% python3 -q
>>> import numpy as np
>>> np.set_printoptions(precision=2, suppress=True, linewidth=120, sign=" ")
>>> rnd = lambda a: np.round(a, 2) + 0
>>> mat = np.load("block14.npy")
>>> mat
array([[ 1.  ,  0.9 ,  0.81],
       [ 0.9 ,  1.  ,  0.9 ],
       [ 0.81,  0.9 ,  1.  ]])
>>> # equal to its transpose
>>> evals, evecs = np.linalg.eigh(mat)
>>> x0 = np.array([-1, 0, -1])
>>> x0 @ mat @ x0 / (x0 @ x0), rnd(evals[0]), rnd(evals[-1])
(np.float64(1.81), np.float64(0.07), np.float64(2.74))
>>> rnd(evecs * np.maximum(evals, 0) @ evecs.T)
array([[ 1.  ,  0.9 ,  0.81],
       [ 0.9 ,  1.  ,  0.9 ],
       [ 0.81,  0.9 ,  1.  ]])
>>> np.abs(mat).sum(axis=1).max(), rnd(np.abs(evals).max())
(np.float64(2.8), np.float64(2.74))
>>> E = np.load("a.npy")
>>> E
array([[ 0., -1.,  2., -2.],
       [-1.,  0.,  0.,  0.],
       [ 2.,  0.,  0.,  0.],
       [-2.,  0.,  0.,  0.]])
>>> np.unique(E.round(6), axis=0).shape
(4, 4)
>>> np.linalg.lstsq(E[:-1].T, E[-1])[2]
np.int32(2)
>>> Uu, s, Vt = np.linalg.svd(E)
>>> evecs = Vt[:(s > 1e-8).sum()]
>>> rng = np.random.default_rng(126867)
>>> x0 = E[0] + -3 * E[3] + rng.integers(2) * np.eye(4)[2]
>>> x0
array([ 6., -1.,  2., -2.])
>>> np.allclose(evecs.T @ evecs @ x0, x0)
True
>>> rnd(evecs.T @ evecs)
array([[ 1.  ,  0.  ,  0.  ,  0.  ],
       [ 0.  ,  0.11, -0.22,  0.22],
       [ 0.  , -0.22,  0.44, -0.44],
       [ 0.  ,  0.22, -0.44,  0.44]])
>>> idx = rng.permutation(4)
>>> idx
array([ 1,  0,  3,  2])
>>> other = E[idx][:, idx]
>>> rnd(np.sort(np.abs(np.linalg.eigvals(other))))
array([ 0.,  0.,  3.,  3.])
>>> rnd(np.linalg.det(other)), rnd(np.linalg.det(E[idx]))
(np.float64(0.0), np.float64(0.0))
>>> np.diag(other)
array([ 0.,  0.,  0.,  0.])
>>> r = np.linalg.matrix_rank(E)
>>> r
np.int64(2)
>>> ns = np.linalg.svd(E)[2][r:].T
>>> [int(np.linalg.matrix_rank(E[:, :j + 1])) for j in range(4)]
[1, 2, 2, 2]
>>> ns.shape
(4, 2)
>>> rnd(np.linalg.det(mat.T))
np.float64(0.04)
>>> np.kron(np.eye(2, dtype=int), mat)
array([[ 1.  ,  0.9 ,  0.81,  0.  ,  0.  ,  0.  ],
       [ 0.9 ,  1.  ,  0.9 ,  0.  ,  0.  ,  0.  ],
       [ 0.81,  0.9 ,  1.  ,  0.  ,  0.  ,  0.  ],
       [ 0.  ,  0.  ,  0.  ,  1.  ,  0.9 ,  0.81],
       [ 0.  ,  0.  ,  0.  ,  0.9 ,  1.  ,  0.9 ],
       [ 0.  ,  0.  ,  0.  ,  0.81,  0.9 ,  1.  ]])
>>> J = np.array([[0.4, 1.6, -2.1], [0.9, 0.8, -2.7], [-2.0, 0.4, 2.1]])
>>> np.linalg.determinant(J)
Traceback (most recent call last):
  File "<python-input-36>", line 1, in <module>
    np.linalg.determinant(J)
    ^^^^^^^^^^^^^^^^^^^^^
AttributeError: module 'numpy.linalg' has no attribute 'determinant'
>>> rnd(np.linalg.matrix_power(J, 4))
array([[  85.04,   26.87, -138.07],
       [  89.16,   27.83, -144.93],
       [ -75.07,  -22.41,  120.93]])
>>> rnd(J @ J)
array([[ 5.8 ,  1.08, -9.57],
       [ 6.48,  1.  , -9.72],
       [-4.64, -2.04,  7.53]])
>>> rnd(np.linalg.det(J))
np.float64(2.6)
>>> np.allclose(J @ J.T, J.T @ J)
False
>>> np.allclose(J, J.T)
False
>>> J[0] @ J[2]
np.float64(-4.57)
>>> rnd(np.linalg.norm(J, 1)), rnd(np.linalg.norm(J, np.inf))
(np.float64(6.9), np.float64(4.5))
>>> np.linalg.norm(J, axis=1).argmax()
np.int64(1)
>>> x0 = np.array([-3, -1, -3])
>>> rhs = J @ x0
>>> rnd(rhs)
array([ 3.5,  4.6, -0.7])
>>> rnd(np.linalg.solve(J.T, J[1]))
array([ 0.,  1.,  0.])
>>> rnd(np.linalg.solve(J, rhs))
array([-3., -1., -3.])
>>> W0 = np.loadtxt("data.csv", delimiter=",")
>>> rnd(W0)
array([[ 0.97,  0.  ,  0.  , -0.26],
       [ 0.  ,  1.  ,  0.  ,  0.  ],
       [ 0.  ,  0.  ,  1.  ,  0.  ],
       [ 0.26,  0.  ,  0.  ,  0.97]])
>>> rnd(np.sort(np.abs(np.linalg.eigvals(W0))))
array([ 1.,  1.,  1.,  1.])
>>> assert W0 == W0.T
Traceback (most recent call last):
  File "<python-input-53>", line 1, in <module>
    assert W0 == W0.T
           ^^^^^^^^^^
ValueError: The truth value of an array with more than one element is ambiguous. Use a.any() or a.all()
>>> W0.inv()
Traceback (most recent call last):
  File "<python-input-54>", line 1, in <module>
    W0.inv()
    ^^^^^^
AttributeError: 'numpy.ndarray' object has no attribute 'inv'
>>> rnd(np.linalg.matrix_power(W0, 4))
array([[ 0.5 ,  0.  ,  0.  , -0.87],
       [ 0.  ,  1.  ,  0.  ,  0.  ],
       [ 0.  ,  0.  ,  1.  ,  0.  ],
       [ 0.87,  0.  ,  0.  ,  0.5 ]])
>>> rnd((W0 + W0.T) / 2)
array([[ 0.97,  0.  ,  0.  ,  0.  ],
       [ 0.  ,  1.  ,  0.  ,  0.  ],
       [ 0.  ,  0.  ,  1.  ,  0.  ],
       [ 0.  ,  0.  ,  0.  ,  0.97]])
>>> rnd(W0 @ W0.T)
array([[ 1.,  0.,  0.,  0.],
       [ 0.,  1.,  0.,  0.],
       [ 0.,  0.,  1.,  0.],
       [ 0.,  0.,  0.,  1.]])
>>> W0[:, 2] @ W0[:, 3]
np.float64(0.0)
>>> other = np.array([[1, 0, 1], [1, 3, 3], [2, 0, 3], [1, 2, 3]])
>>> np.vstack([W0, other.T]).shape
(7, 4)
>>> rnd(np.einsum("ik,kj->ji", W0, other))
array([[ 0.71,  1.  ,  2.  ,  1.22],
       [-0.52,  3.  ,  0.  ,  1.93],
       [ 0.19,  3.  ,  3.  ,  3.16]])
>>> np.einsum("ij,ij->i", W0, W0)
array([ 1.,  1.,  1.,  1.])
>>> arr = np.abs(np.array([[3, -5, -1, 6], [8, 5, -8, 8], [0, -1, 6, 4], [-4, -8, -5, 9]])) + np.eye(4)
>>> arr = arr / arr.sum(axis=1, keepdims=True)
>>> rnd(arr)
array([[ 0.25,  0.31,  0.06,  0.38],
       [ 0.27,  0.2 ,  0.27,  0.27],
       [ 0.  ,  0.08,  0.58,  0.33],
       [ 0.15,  0.3 ,  0.19,  0.37]])
>>> # rows sum to 1
>>> rnd(arr.sum(axis=1))
array([ 1.,  1.,  1.,  1.])
>>> rnd(np.linalg.matrix_power(arr, 2))
array([[ 0.2 ,  0.26,  0.2 ,  0.34],
       [ 0.16,  0.22,  0.27,  0.34],
       [ 0.07,  0.16,  0.42,  0.34],
       [ 0.17,  0.23,  0.26,  0.33]])
>>> pr = np.eye(4)[0]
>>> for _ in range(6):
...     pr = pr @ arr
...     print(pr.round(2))
... 
[ 0.25  0.31  0.06  0.38]
[ 0.2   0.26  0.2   0.34]
[ 0.17  0.23  0.26  0.34]
[ 0.15  0.22  0.29  0.34]
[ 0.15  0.22  0.3   0.34]
[ 0.14  0.21  0.3   0.34]
>>> M = np.loadtxt("w.csv", delimiter=",")
>>> M
array([[ 2.,  2.,  1.],
       [ 4.,  4.,  4.],
       [ 5.,  3.,  5.],
       [ 5.,  3.,  5.]])
>>> # row 3 repeats row 2
>>> rnd(np.linalg.svd(M, compute_uv=False))
array([ 13.13,   1.55,   0.56])
>>> np.abs(M).max()
np.float64(5.0)
>>> W = np.array([[0, 1, 0], [2, 0, 0], [2, 0, 1]])
>>> coef = np.array([2, 3, 3])
>>> hid = np.maximum(M @ W + coef, 0)
>>> (hid > 0).mean(axis=0)
array([ 1.,  1.,  1.])
>>> basis = np.array([[1, 2, 2], [2, 3, 1], [0, 2, 0]])
>>> (hid @ basis).round(6).argmax(axis=1)
array([ 1,  1,  1,  1])
>>> W @ basis
array([[ 2,  3,  1],
       [ 2,  4,  4],
       [ 2,  6,  4]])
>>> m1 = np.loadtxt("sample8.csv", delimiter=",")
>>> m1
array([[-1., -2.,  1.],
       [ 0.,  1.,  0.],
       [-2., -2.,  2.]])
>>> def softmax(z):
...     e = np.exp(z - z.max(axis=-1, keepdims=True))
...     return e / e.sum(axis=-1, keepdims=True)
... 
>>> rnd(softmax(m1[1] + 5))
array([ 0.21,  0.58,  0.21])
>>> rnd(softmax(m1).sum(axis=1))
array([ 1.,  1.,  1.])
>>> S = m1 @ m1.T / np.sqrt(3)
>>> rnd(softmax(S))
array([[ 0.24,  0.  ,  0.76],
       [ 0.13,  0.74,  0.13],
       [ 0.09,  0.  ,  0.91]])
>>> rnd(softmax(S + np.triu(np.full(S.shape, -np.inf), 1)))
array([[ 1.  ,  0.  ,  0.  ],
       [ 0.15,  0.85,  0.  ],
       [ 0.09,  0.  ,  0.91]])
>>> rnd(softmax(S)[1] @ m1)
array([-0.39,  0.22,  0.39])
>>> rnd(np.trace(np.linalg.pinv(m1) @ m1))
np.float64(2.0)
>>> np.unique(m1.round(6), axis=0).shape
(3, 3)
>>> blk = np.stack([m1, -2 * m1, m1[::-1]])
>>> np.einsum("bij,cij->bc", blk, blk)
array([[ 19., -38.,  17.],
       [-38.,  76., -34.],
       [ 17., -34.,  19.]])
>>> rnd(np.linalg.det(blk))
array([ 0.,  0.,  0.])
>>> blk.sum(axis=0)
array([[-1.,  0.,  1.],
       [ 0.,  0.,  0.],
       [ 1.,  0., -1.]])
>>> blk.shape
(3, 3, 3)
>>> np.linalg.matrix_rank(blk)
array([ 2,  2,  2])
>>> (blk @ m1.T).shape
(3, 3, 3)
>>> K = np.diag(3 * np.array([2, 1, 0])) + np.array([[4, -4, 9], [-8, -7, 2], [4, 0, 5]])
>>> K
array([[10, -4,  9],
       [-8, -4,  2],
       [ 4,  0,  5]])
>>> G = K.T @ K
>>> rnd(np.linalg.svd(K, compute_uv=False) ** 2)
array([ 250.01,   68.39,    3.6 ])
>>> np.trace(G), (K ** 2).sum()
(np.int64(322), np.int64(322))
>>> np.diag(G)
array([ 180,   32,  110])
>>> evals, evecs = np.linalg.eig(K)
>>> rnd(np.sort(np.linalg.eigvals(K @ K)))
array([   6.24,   43.3 ,  227.45])
>>> rnd(np.sort(np.linalg.eigvals(K.T)))
array([-6.58,  2.5 , 15.08])
>>> rnd(np.sort(np.linalg.eigvals(np.linalg.inv(K))))
array([-0.15,  0.07,  0.4 ])
>>> rnd(np.prod(evals))
np.float64(-248.0)
>>> u = np.array([3, 3, 5])
>>> other = K + np.outer(u, np.eye(3)[2])
>>> np.linalg.matrix_rank(np.linalg.inv(other) - np.linalg.inv(K), tol=1e-8)
np.int64(1)
>>> other
array([[10., -4., 12.],
       [-8., -4.,  5.],
       [ 4.,  0., 10.]])
